$ python3 -q
>>> import numpy as np
>>> np.set_printoptions(precision=1, suppress=True, linewidth=140, sign=" ")
>>> def rnd(a):
...     return np.round(a, 1) + 0
... 
>>> A = np.array([[6.0, 0.0, 2.0, 4.0],
...     [0.0, 2.0, 0.0, 0.0],
...     [2.0, 0.0, 3.0, 2.0],
...     [4.0, 0.0, 2.0, 6.0]])
>>> f = np.array([1, 2, 1, -1])
>>> B = A + np.outer(f, np.eye(4)[0])
>>> rnd(np.linalg.det(B) / np.linalg.det(A)), rnd(1 + np.linalg.solve(A, f)[0])
(np.float64(1.4), np.float64(1.4))
>>> feats = np.load("run0.npy")
>>> feats
array([[ 1, -3,  3,  0],
       [ 3, -2,  0, -3],
       [ 2,  2, -1,  0],
       [ 1,  0, -2,  1]])
>>> rng = np.random.default_rng(6140)
>>> lab = rng.permutation(4)
>>> lab
array([ 0,  1,  3,  2])
>>> B = feats[lab][:, lab]
>>> B
array([[ 1, -3,  0,  3],
       [ 3, -2, -3,  0],
       [ 1,  0,  1, -2],
       [ 2,  2,  0, -1]])
>>> rnd(np.linalg.det(B)), rnd(np.linalg.det(feats[lab]))
(np.float64(80.0), np.float64(-80.0))
>>> O, r_ = np.linalg.qr(B)
>>> O.shape, r_.shape
((4, 4), (4, 4))
>>> np.trace(O @ O.T)
np.float64(4.0)
>>> np.allclose(r_.T @ r_, B.T @ B)
True
>>> rnd(O @ r_)
array([[ 1., -3.,  0.,  3.],
       [ 3., -2., -3.,  0.],
       [ 1.,  0.,  1., -2.],
       [ 2.,  2.,  0., -1.]])
>>> rnd(r_)
array([[-3.9,  1.3,  2.1,  0.3],
       [ 0. , -3.9, -0.9,  2.9],
       [ 0. ,  0. , -2.2,  0. ],
       [ 0. ,  0. ,  0. ,  2.4]])
>>> rnd(O.T @ O)
array([[ 1.,  0.,  0.,  0.],
       [ 0.,  1.,  0.,  0.],
       [ 0.,  0.,  1.,  0.],
       [ 0.,  0.,  0.,  1.]])
>>> rnd(abs(r_[0, 0])), rnd(np.linalg.norm(B[:, 0]))
(np.float64(3.9), np.float64(3.9))
